$ python3 -q
>>> import numpy as np
>>> from numpy import linalg as LA
>>> np.set_printoptions(precision=2, suppress=True, linewidth=100)
>>> rnd = lambda a: np.round(a, 2) + 0
>>> r0 = np.array([2, 0, -2])
>>> r1 = np.array([-3, -7, -4, 2])
>>> M = np.outer(r0, r1)
>>> M
array([[ -6, -14,  -8,   4],
       [  0,   0,   0,   0],
       [  6,  14,   8,  -4]])
>>> rank = LA.matrix_rank(M)
>>> rank
np.int64(1)
>>> ns = LA.svd(M)[2][rank:].T
>>> ns.shape
(4, 3)
>>> LA.matrix_rank(M.T @ M), LA.matrix_rank(M @ M.T)
(np.int64(1), np.int64(1))
>>> rnd(ns @ ns.T)
array([[ 0.88, -0.27, -0.15,  0.08],
       [-0.27,  0.37, -0.36,  0.18],
       [-0.15, -0.36,  0.79,  0.1 ],
       [ 0.08,  0.18,  0.1 ,  0.95]])
>>> [int(LA.matrix_rank(M[:i])) for i in range(1, len(M) + 1)]
[1, 1, 1]
>>> rnd(M @ ns)
array([[0., 0., 0.],
       [0., 0., 0.],
       [0., 0., 0.]])
>>> LA.cond(M) > 100
np.True_
>>> np.argsort(-LA.norm(M, axis=0).round(6), kind="stable")[:3]
array([1, 2, 0])
>>> LA.matrix_rank(M, rtol=0.1)
np.int64(1)
>>> [round(float(x), 2) for x in LA.svd(M, compute_uv=False)[:3]]
[24.98, 0.0, 0.0]
>>> rng = np.random.default_rng(286)
>>> M2 = M + rng.integers(-2, 3, (3, 1)) @ rng.integers(-2, 3, (1, 4))
>>> M2
array([[ -7, -15,  -6,   2],
       [  0,   0,   0,   0],
       [  5,  13,  10,  -6]])
>>> np.abs(M2 - M).sum(axis=1)
array([6, 0, 6])
>>> LA.matrix_rank(M2 - M, tol=1e-8)
np.int64(1)
>>> left, sv, vt = LA.svd(M)
>>> np.argmax(sv[:-1] / (sv[1:] + 1e-6)) + 1
np.int64(1)
>>> M2 = left[:, :1] @ np.diag(sv[:1]) @ vt[:1]
>>> rnd(M2)
array([[ -6., -14.,  -8.,   4.],
       [  0.,   0.,   0.,   0.],
       [  6.,  14.,   8.,  -4.]])
>>> LA.matrix_rank(M2)
np.int64(1)
>>> rnd(np.abs(M - M2).max())
np.float64(0.0)
>>> J = np.load("a.npy")
>>> J
array([[ 1.99, -0.93,  0.97],
       [ 2.02, -1.01,  1.01],
       [ 2.03, -1.09,  0.99],
       [ 1.94, -1.01,  0.92],
       [ 2.02, -0.95,  1.  ],
       [ 1.99, -1.02,  1.05],
       [ 1.99, -1.01,  0.99],
       [-2.03, -1.04,  3.11],
       [-2.01, -1.01,  3.05],
       [-2.03, -1.07,  2.99],
       [-1.99, -1.07,  3.07],
       [-2.01, -1.06,  3.02],
       [-1.98, -0.94,  3.  ],
       [-1.9 , -0.96,  3.06]])
>>> cen = J - J.mean(axis=0)
>>> left, sv, vt = LA.svd(cen, full_matrices=False)
>>> rnd(cen.mean(axis=0))
array([0., 0., 0.])
>>> rnd(vt[0] * np.sign(vt[0, np.abs(vt[0]).argmax()]))
array([ 0.89,  0.  , -0.46])
>>> LA.matrix_rank(cen)
np.int64(3)
>>> np.abs(vt[0]).argmax()
np.int64(0)
>>> np.abs(left[:, 0]).argmax()
np.int64(7)
>>> np.searchsorted(np.cumsum(sv ** 2) / (sv ** 2).sum(), 0.9) + 1
np.int64(1)
>>> q, R = LA.qr(J)
>>> q.shape, R.shape
((14, 3), (3, 3))
>>> np.allclose(R.T @ R, J.T @ J)
True
>>> rnd(np.abs(np.diag(R)))
array([7.47, 3.79, 0.41])
>>> rnd(q.T @ q)
array([[1., 0., 0.],
       [0., 1., 0.],
       [0., 0., 1.]])
>>> w1 = np.array([[1, 0], [1, 2], [1, 2]])
>>> b = np.array([2, 1])
>>> H = np.maximum(J @ w1 + b, 0)
>>> (H > 0).mean(axis=0)
array([1., 1.])
>>> W2 = np.array([[2, 1, 1], [2, 1, 0]])
>>> (H @ W2).round(6).argmax(axis=1)
array([0, 0, 0, 0, 0, 0, 0, 0, 0, 0, 0, 0, 0, 0])
>>> data = np.load("case8.npy")
>>> data
array([[ 1, -3],
       [-3,  9]])
>>> # symmetric
>>> def softmax(z):
...     e = np.exp(z - z.max(axis=-1, keepdims=True))
...     return e / e.sum(axis=-1, keepdims=True)
... 
>>> rnd(softmax(M[2]))
array([0., 1., 0., 0.])
>>> rnd(softmax(10 * M[2]))
array([0., 1., 0., 0.])
>>> scores = M @ M.T / np.sqrt(4)
>>> rnd(softmax(scores + np.triu(np.full(scores.shape, -np.inf), 1)))
array([[1. , 0. , 0. ],
       [0.5, 0.5, 0. ],
       [0. , 0. , 1. ]])
>>> data[1] @ data[0]
np.int64(-30)
>>> rnd(LA.norm(data[1] - data[0]))
np.float64(12.65)
>>> LA.norm(data, axis=1).argmax()
np.int64(1)
>>> rnd(LA.norm(data, "nuc"))
np.float64(10.0)
>>> mat = np.array([[3, -2, 0], [3, -3, 0], [0, 0, -3]])
>>> left, sv, vt = LA.svd(data)
>>> rnd(sv)
array([10.,  0.])
>>> M2 = left[:, :1] @ np.diag(sv[:1]) @ vt[:1]
>>> LA.matrix_rank(M2)
np.int64(1)
>>> rnd(LA.norm(data - M2, 2)), rnd(sv[1])
(np.float64(0.0), np.float64(0.0))
>>> np.abs(data - M2).max()
np.float64(0.0)
>>> rnd(LA.norm(data - M2) / LA.norm(data))
np.float64(0.0)
>>> rnd(LA.norm(mat, 1)), rnd(LA.norm(mat, np.inf))
(np.float64(6.0), np.float64(6.0))
>>> LA.norm(mat, axis=1).argmax()
np.int64(1)
>>> rnd(LA.norm(mat, "nuc"))
np.float64(9.08)
>>> mat[2] @ mat[1]
np.int64(0)
>>> q = mat.astype(float).copy()
>>> for j in range(3):
...     q[:, j] -= q[:, :j] @ (q[:, :j].T @ q[:, j])
...     q[:, j] /= LA.norm(q[:, j])
... 
>>> rnd(q)
array([[ 0.71,  0.71,  0.  ],
       [ 0.71, -0.71,  0.  ],
       [ 0.  ,  0.  , -1.  ]])
>>> rnd(q.T @ q)
array([[1., 0., 0.],
       [0., 1., 0.],
       [0., 0., 1.]])
>>> rnd(q.T @ mat)
array([[ 4.24, -3.54,  0.  ],
       [ 0.  ,  0.71,  0.  ],
       [ 0.  ,  0.  ,  3.  ]])
>>> vec = np.array([-2, -2, -3])
>>> a = np.maximum(mat @ vec, 0)
>>> rnd(np.tanh(mat @ vec))
array([-0.96,  0.  ,  1.  ])
>>> a
array([0, 0, 9])
>>> A = rng.normal(size=(23, 3)) + 3 * np.array([1, 1, 3])
>>> rnd(A)
array([[ 2.82,  5.23,  8.82],
       [ 3.09,  3.18,  8.53],
       [ 5.17,  3.06,  9.15],
       [ 2.4 ,  2.31,  8.17],
       [ 2.69,  2.38,  9.75],
       [ 3.28,  2.28, 10.17],
       [ 3.68,  3.79,  8.6 ],
       [ 3.58,  3.04,  8.93],
       [ 2.02,  3.02,  9.73],
       [ 3.44,  2.38, 10.62],
       [ 2.61,  3.49,  8.76],
       [ 2.52,  3.68,  8.41],
       [ 4.22,  4.86,  9.83],
       [ 2.76,  3.56,  8.28],
       [ 3.8 ,  3.11,  9.55],
       [ 2.6 ,  4.88,  9.91],
       [ 3.3 ,  4.84,  8.01],
       [ 2.24,  3.81,  8.82],
       [ 3.83,  3.76,  9.92],
       [ 5.74,  2.55,  9.39],
       [ 2.25,  1.85,  8.86],
       [ 4.25,  1.53, 10.98],
       [ 2.92,  2.82,  9.09]])
>>> cen = (A - A.mean(axis=0)) / A.std(axis=0)
>>> rnd(cen.std(axis=0))
array([1., 1., 1.])
>>> b = LA.lstsq(np.delete(cen, 0, axis=1), cen[:, 0])[0]
>>> rnd(b)
array([0.01, 0.31])
>>> M2 = np.c_[A[:, :1] @ np.array([[0]]), np.array([1, 1, 0, 1, 0, 2, 2, 1, 1, 1, 1, 2, 2, 2, 2, 2, 1, 0, 2, 0, 2, 1, 2])]
>>> M2
array([[0., 1.],
       [0., 1.],
       [0., 0.],
       [0., 1.],
       [0., 0.],
       [0., 2.],
       [0., 2.],
       [0., 1.],
       [0., 1.],
       [0., 1.],
       [0., 1.],
       [0., 2.],
       [0., 2.],
       [0., 2.],
       [0., 2.],
       [0., 2.],
       [0., 1.],
       [0., 0.],
       [0., 2.],
       [0., 0.],
       [0., 2.],
       [0., 1.],
       [0., 2.]])
>>> rnd(LA.lstsq(A, M2[:, 0])[0])
array([0., 0., 0.])
>>> LA.matrix_rank(M2)
np.int64(1)
>>> vec = np.array([-3, 1, 0])
>>> target = A @ vec
>>> try:
...     LA.solve(A, target)
... except LA.LinAlgError as e:
...     print(e)
... 
Last 2 dimensions of the array must be square
>>> rnd(LA.solve(A.T @ A, A.T @ target))
array([-3.,  1.,  0.])
>>> target = target + 0.1 * rng.normal(size=23)
>>> rnd(target)
array([ -3.3 ,  -6.23, -12.46,  -4.81,  -5.47,  -7.56,  -7.15,  -7.85,  -3.18,  -7.91,  -4.34,
        -3.85,  -7.68,  -4.46,  -8.43,  -2.89,  -4.93,  -2.99,  -7.82, -14.66,  -4.95, -11.33,
        -6.02])
>>> b, *_ = LA.lstsq(A, target)
>>> [round(float(LA.norm(LA.solve(A.T @ A + lam * np.eye(3), A.T @ target))), 2) for lam in (0, 1, 10, 100)]
[3.17, 3.0, 2.09, 0.79]
>>> rnd(A.T @ (target - A @ b))
array([0., 0., 0.])
>>> X = np.cumsum(np.array([[1, 6, 4],
...     [7, 2, 3],
...     [5, 7, 5],
...     [2, 3, 7],
...     [7, 7, 0],
...     [5, 9, 9],
...     [5, 6, 2],
...     [7, 7, 3],
...     [1, 9, 4],
...     [8, 3, 3],
...     [6, 8, 9],
...     [9, 9, 7],
...     [0, 1, 8],
...     [2, 2, 1],
...     [9, 6, 4],
...     [8, 3, 6],
...     [6, 8, 8],
...     [6, 2, 9]]), axis=0)
>>> X
array([[ 1,  6,  4],
       [ 8,  8,  7],
       [13, 15, 12],
       [15, 18, 19],
       [22, 25, 19],
       [27, 34, 28],
       [32, 40, 30],
       [39, 47, 33],
       [40, 56, 37],
       [48, 59, 40],
       [54, 67, 49],
       [63, 76, 56],
       [63, 77, 64],
       [65, 79, 65],
       [74, 85, 69],
       [82, 88, 75],
       [88, 96, 83],
       [94, 98, 92]])
>>> cov = np.cov(X, rowvar=False)
>>> rnd(cov)
array([[817.18, 878.94, 764.06],
       [878.94, 963.28, 820.48],
       [764.06, 820.48, 723.32]])
>>> np.argsort(-X.std(axis=0).round(6), kind="stable")
array([1, 0, 2])
>>> rnd(np.corrcoef(X[:, 2], X[:, 1])[0, 1])
np.float64(0.98)
>>> np.argwhere(np.triu(np.abs(np.corrcoef(X.T)) > 0.8, 1))
array([[0, 1],
       [0, 2],
       [1, 2]])
>>> t3 = np.stack([X, 3 * X, X[::-1]])
>>> rnd(LA.norm(t3, axis=(1, 2)))
array([ 409.06, 1227.18,  409.06])
>>> (t3 @ X.T).shape
(3, 18, 18)
>>> w1 = np.array([[4, 3, 1, 3], [1, 2, 5, 3], [5, 1, 5, 1]])
>>> b = np.array([1, 2, 2, 0])
>>> H = np.maximum(X @ w1 + b, 0)
>>> (H > 0).astype(int)
array([[1, 1, 1, 1],
       [1, 1, 1, 1],
       [1, 1, 1, 1],
       [1, 1, 1, 1],
       [1, 1, 1, 1],
       [1, 1, 1, 1],
       [1, 1, 1, 1],
       [1, 1, 1, 1],
       [1, 1, 1, 1],
       [1, 1, 1, 1],
       [1, 1, 1, 1],
       [1, 1, 1, 1],
       [1, 1, 1, 1],
       [1, 1, 1, 1],
       [1, 1, 1, 1],
       [1, 1, 1, 1],
       [1, 1, 1, 1],
       [1, 1, 1, 1]])
>>> (H > 0).mean(axis=0)
array([1., 1., 1., 1.])
>>> LA.matrix_rank(H)
np.int64(4)
>>> W2 = np.array([[-4, 4, 2], [-5, 2, 4], [3, 5, 2], [-2, 1, 5]])
>>> (H @ W2).round(6).argmax(axis=1)
array([1, 1, 1, 1, 1, 1, 1, 1, 1, 1, 1, 1, 1, 1, 1, 1, 1, 1])
>>> D = LA.norm(X[:, None] - X[None], axis=-1)
>>> np.flatnonzero(D[14] < D.mean() / 2)
array([11, 12, 13, 14, 15, 16])
>>> W0 = np.tanh(np.array([[0.3, -1.4],
...     [1.4, 1.3],
...     [-0.5, 0.6],
...     [0.1, -1.9],
...     [0.7, 0.1],
...     [0.1, -0.4],
...     [-0.9, 0.8],
...     [-0.1, -0.5],
...     [-0.3, 0.1],
...     [0.0, 0.9],
...     [-0.4, 0.6],
...     [2.2, 0.3],
...     [0.6, -1.3],
...     [0.2, -0.5],
...     [-0.8, 0.1],
...     [0.0, -0.4],
...     [1.4, -0.5],
...     [-0.6, 0.9]]) @ np.array([[1.0, 0.1, 1.1], [-2.0, 0.5, -0.7]]))
>>> rnd(W0)
array([[ 1.  , -0.58,  0.86],
       [-0.83,  0.66,  0.56],
       [-0.94,  0.24, -0.75],
       [ 1.  , -0.74,  0.89],
       [ 0.46,  0.12,  0.6 ],
       [ 0.72, -0.19,  0.37],
       [-0.99,  0.3 , -0.91],
       [ 0.72, -0.25,  0.24],
       [-0.46,  0.02, -0.38],
       [-0.95,  0.42, -0.56],
       [-0.92,  0.25, -0.7 ],
       [ 0.92,  0.35,  0.98],
       [ 1.  , -0.53,  0.92],
       [ 0.83, -0.23,  0.52],
       [-0.76, -0.03, -0.74],
       [ 0.66, -0.2 ,  0.27],
       [ 0.98, -0.11,  0.96],
       [-0.98,  0.37, -0.86]])
>>> W2 = W0[[16, 5]].astype(float)
>>> for _ in range(7):
...     labels = LA.norm(W0[:, None] - W2, axis=-1).argmin(axis=1)
...     W2 = np.array([W0[labels == j].mean(axis=0) for j in range(2)])
... 
>>> labels
array([0, 1, 1, 0, 0, 0, 1, 0, 1, 1, 1, 0, 0, 0, 1, 0, 0, 1])
>>> rnd(W2[1] - W2[0])
array([-1.68,  0.52, -1.2 ])
>>> np.abs(W2[1] - W2[0]).argmax()
np.int64(0)
>>> np.bincount(labels)
array([10,  8])
